% ipython --no-banner

In [1]: import numpy as np

In [2]: import numpy.linalg as la

In [3]: np.set_printoptions(precision=2, suppress=True, linewidth=140)

In [4]: X = np.load("w.npy")

In [5]: print(X)
[[ 106   -7  -33   -8  -87   -7  -38   33  -31   12   21   15   20  -43    4]
 [  -7  153  -33   65   30   21   56  -47  -44  -19   41  -25   17   13   49]
 [ -33  -33  189   -7   32   13   73   58   23    2   24  -94    0  106  -18]
 [  -8   65   -7  164   70  -13   88   23   -2    6   28   11   31  -11   32]
 [ -87   30   32   70  170   14   71    8   41   27  -25   16    4   32   18]
 [  -7   21   13  -13   14  165   37  -11   25    5   -2 -114  -17   74  -86]
 [ -38   56   73   88   71   37  173   24   15   26   41  -59   22   89   16]
 [  33  -47   58   23    8  -11   24  143  -29    3    0   24   -5    3  -45]
 [ -31  -44   23   -2   41   25   15  -29  160   -2  -24    3  -43    8   19]
 [  12  -19    2    6   27    5   26    3   -2  189   39   -9   87    5   37]
 [  21   41   24   28  -25   -2   41    0  -24   39  101  -40   46   48   20]
 [  15  -25  -94   11   16 -114  -59   24    3   -9  -40  162   -9 -110   67]
 [  20   17    0   31    4  -17   22   -5  -43   87   46   -9  104    3   43]
 [ -43   13  106  -11   32   74   89    3    8    5   48 -110    3  128  -36]
 [   4   49  -18   32   18  -86   16  -45   19   37   20   67   43  -36  144]]

In [6]: out = X / np.sqrt((X ** 2).mean(axis=1, keepdims=True))

In [7]: print(out[10])
[ 0.52  1.01  0.59  0.69 -0.62 -0.05  1.01  0.   -0.59  0.96  2.5  -0.99  1.14  1.19  0.49]

In [8]: print(la.matrix_rank(out) == la.matrix_rank(X))
True

In [9]: print(la.matrix_rank(X - X.mean(axis=1, keepdims=True)))
14

In [10]: print(la.norm(out, axis=1))
[3.87 3.87 3.87 3.87 3.87 3.87 3.87 3.87 3.87 3.87 3.87 3.87 3.87 3.87 3.87]
